$ ipython --no-banner

In [1]: import numpy as np

In [2]: from numpy import linalg as LA

In [3]: np.set_printoptions(precision=2, suppress=True, linewidth=140)

In [4]: tidy = lambda a: np.round(a, 2) + 0

In [5]: F = np.load("m.npy")

In [6]: print(F)
[[ 0.19  1.32 -0.7  -0.01  2.06]
 [ 0.   -0.24  1.44 -1.76 -0.72]
 [-0.15 -0.57 -2.28  3.47 -0.21]
 [ 0.05  0.15  1.   -1.45 -0.05]]

In [7]: def softmax(z):
   ...:     e = np.exp(z - z.max(axis=-1, keepdims=True))
   ...:     return e / e.sum(axis=-1, keepdims=True)
   ...: 

In [8]: print(tidy(softmax(F[1])))
[0.15 0.12 0.63 0.03 0.07]

In [9]: print(tidy(softmax(F).sum(axis=1)))
[1. 1. 1. 1.]

In [10]: S = F @ F.T / np.sqrt(5)

In [11]: print(softmax(S).round(6).argmax(axis=1))
[0 1 2 1]

In [12]: x0 = np.array([1, 5, 0, 0, 5])

In [13]: print(F @ x0)
[17.09 -4.8  -4.05  0.55]

In [14]: print(tidy(F * x0))
[[ 0.19  6.6   0.    0.   10.3 ]
 [ 0.   -1.2   0.    0.   -3.6 ]
 [-0.15 -2.85  0.    0.   -1.05]
 [ 0.05  0.75  0.    0.   -0.25]]

In [15]: print(np.sign((F @ x0).round(6)))
[ 1. -1. -1.  1.]

In [16]: print(LA.norm(F @ x0) <= LA.norm(F, 2) * LA.norm(x0) + 1e-9)
True

In [17]: print(F @ np.eye(5)[2])
[-0.7   1.44 -2.28  1.  ]

In [18]: print(np.einsum("ij,j->i", F, x0))
[17.09 -4.8  -4.05  0.55]

In [19]: B = F / np.sqrt((F ** 2).mean(axis=1, keepdims=True))

In [20]: print(LA.matrix_rank(F - F.mean(axis=1, keepdims=True)))
2

In [21]: print(tidy(B[0]))
[ 0.17  1.16 -0.61 -0.01  1.81]

In [22]: Uu, s, vt = LA.svd(F)

In [23]: V = vt[:(s > 1e-8).sum()]

In [24]: rng = np.random.default_rng(18)

In [25]: x0 = F[0] + -3 * F[2] + rng.integers(2) * np.eye(5)[4]

In [26]: print(tidy(x0))
[  0.64   3.03   6.14 -10.42   3.69]

In [27]: print(LA.matrix_rank(np.vstack([F, x0])))
3

In [28]: print(tidy(np.diag(V.T @ V)))
[0.01 0.29 0.36 0.68 0.66]

In [29]: print(tidy(V.T @ V))
[[ 0.01  0.04  0.   -0.03  0.06]
 [ 0.04  0.29 -0.06 -0.13  0.43]
 [ 0.   -0.06  0.36 -0.44 -0.18]
 [-0.03 -0.13 -0.44  0.68 -0.07]
 [ 0.06  0.43 -0.18 -0.07  0.66]]

In [30]: r0 = np.array([-3, -2, 4, 2, 5]) + 0.5

In [31]: arr = np.eye(5) - 2 * np.outer(r0, r0) / (r0 @ r0)

In [32]: print(tidy(arr))
[[ 0.81 -0.11  0.34  0.19  0.42]
 [-0.11  0.93  0.21  0.11  0.25]
 [ 0.34  0.21  0.38 -0.34 -0.76]
 [ 0.19  0.11 -0.34  0.81 -0.42]
 [ 0.42  0.25 -0.76 -0.42  0.07]]

In [33]: B = arr + rng.integers(-2, 3, (5, 1)) @ rng.integers(-2, 3, (1, 5))

In [34]: print(tidy(B))
[[ 1.81  1.89 -1.66 -1.81 -0.58]
 [ 0.89  2.93 -1.79 -1.89 -0.75]
 [-0.66 -1.79  2.38  1.66  0.24]
 [-1.81 -3.89  3.66  4.81  1.58]
 [ 1.42  2.25 -2.76 -2.42 -0.93]]

In [35]: print(tidy(LA.svd(B - arr, compute_uv=False)))
[10.58  0.    0.    0.    0.  ]

In [36]: print(LA.matrix_rank(B - arr, tol=1e-8))
1

In [37]: Q, V = LA.qr(B[:, :3])[0], LA.qr(B[:, 3:])[0]

In [38]: s = LA.svd(Q.T @ V, compute_uv=False)

In [39]: print(tidy(LA.norm(Q @ Q.T - V @ V.T, 2)))
1.0

In [40]: print(tidy(np.degrees(np.arccos(s.clip(0, 1)))))
[10.69 55.46]

In [41]: w, V = LA.eigh(arr)

In [42]: print(tidy(w))
[-1.  1.  1.  1.  1.]

In [43]: print(tidy(LA.eigvalsh(arr @ arr)))
[1. 1. 1. 1. 1.]

In [44]: print(tidy(V.T @ V))
[[1. 0. 0. 0. 0.]
 [0. 1. 0. 0. 0.]
 [0. 0. 1. 0. 0.]
 [0. 0. 0. 1. 0.]
 [0. 0. 0. 0. 1.]]

In [45]: B = LA.inv(arr)

In [46]: print(tidy(LA.det(arr) * B))
[[-0.81  0.11 -0.34 -0.19 -0.42]
 [ 0.11 -0.93 -0.21 -0.11 -0.25]
 [-0.34 -0.21 -0.38  0.34  0.76]
 [-0.19 -0.11  0.34 -0.81  0.42]
 [-0.42 -0.25  0.76  0.42 -0.07]]

In [47]: print(tidy(arr @ B))
[[1. 0. 0. 0. 0.]
 [0. 1. 0. 0. 0.]
 [0. 0. 1. 0. 0.]
 [0. 0. 0. 1. 0.]
 [0. 0. 0. 0. 1.]]

In [48]: labels = rng.permutation(5)

In [49]: print(labels)
[2 1 4 3 0]

In [50]: B = arr[labels][:, labels]

In [51]: print(np.allclose(B, arr))
False

In [52]: print(np.trace(B))
3.0

In [53]: Q, _ = LA.qr(np.array([[1.1, -0.5, -0.4, -0.7, 1.7],
    ...:     [-0.8, -0.9, 0.7, 0.1, 0.7],
    ...:     [-0.8, 0.3, -2.5, -0.9, 1.1],
    ...:     [0.0, 0.1, 0.9, 0.2, -0.2],
    ...:     [-0.3, -0.5, 1.0, 0.2, -0.4]]))

In [54]: w = np.array([0, 3, 1, 1, 0])

In [55]: K = Q @ np.diag(w) @ Q.T

In [56]: print(tidy(K))
[[ 0.93  0.99  0.1  -0.09  0.53]
 [ 0.99  1.64 -0.61 -0.28  0.88]
 [ 0.1  -0.61  0.89  0.08 -0.39]
 [-0.09 -0.28  0.08  0.9   0.21]
 [ 0.53  0.88 -0.39  0.21  0.63]]

In [57]: labels = rng.permutation(5)

In [58]: print(labels)
[1 3 0 4 2]

In [59]: B = K[labels][:, labels]

In [60]: print(tidy(np.sort(np.abs(LA.eigvals(B)))))
[0. 0. 1. 1. 3.]

In [61]: print(tidy(B))
[[ 1.64 -0.28  0.99  0.88 -0.61]
 [-0.28  0.9  -0.09  0.21  0.08]
 [ 0.99 -0.09  0.93  0.53  0.1 ]
 [ 0.88  0.21  0.53  0.63 -0.39]
 [-0.61  0.08  0.1  -0.39  0.89]]

In [62]: print(tidy(np.diag(B)))
[1.64 0.9  0.93 0.63 0.89]

In [63]: print(tidy(LA.det(B)), tidy(LA.det(K[labels])))
0.0 0.0

In [64]: print(np.trace(B))
5.0

In [65]: W0 = np.load("out1.npy")

In [66]: print(W0)
[[ -2.  -1.   2.  -2.]
 [  6.  -9.   6.  -6.]
 [ 25. -25.  14. -11.]
 [ 17. -17.  10.  -7.]]

In [67]: r0 = np.array([3, 3, 4])

In [68]: print(np.polyval(r0, W0[2]))
[1954. 1804.  634.  334.]

In [69]: print(np.convolve(W0[2], r0))
[ 75.   0.  67. -91.  23. -44.]

In [70]: print(np.cross(W0[2, :3], W0[0, :3]))
[-36. -78. -75.]

In [71]: A = np.load("test5.npy")

In [72]: print(A)
[[0.49 0.07 0.07 0.49]
 [0.07 0.01 0.01 0.07]
 [0.07 0.01 0.01 0.07]
 [0.49 0.07 0.07 0.49]]

In [73]: Uu, s, vt = LA.svd(A)

In [74]: print(np.argmax(s[:-1] / (s[1:] + 1e-6)) + 1)
1

In [75]: print(tidy(s))
[1. 0. 0. 0.]

In [76]: B = Uu[:, :1] @ np.diag(s[:1]) @ vt[:1]

In [77]: print(tidy(np.abs(A - B).max()))
0.0

In [78]: print(tidy(LA.norm(F, 2) / LA.norm(F)))
0.88

In [79]: print(LA.cond(F) > 100)
True

In [80]: print([round(float(x), 2) for x in LA.svd(F, compute_uv=False)[:3]])
[5.08, 2.68, 0.0]

In [81]: w, V = LA.eigh(A)

In [82]: x0 = np.array([3, -3, -2, 1])

In [83]: print(tidy(x0 @ A @ x0))
5.29

In [84]: print((np.sign(V[:, -1].round(6)) == np.sign(V[0, -1].round(6))).astype(int))
[1 1 1 1]
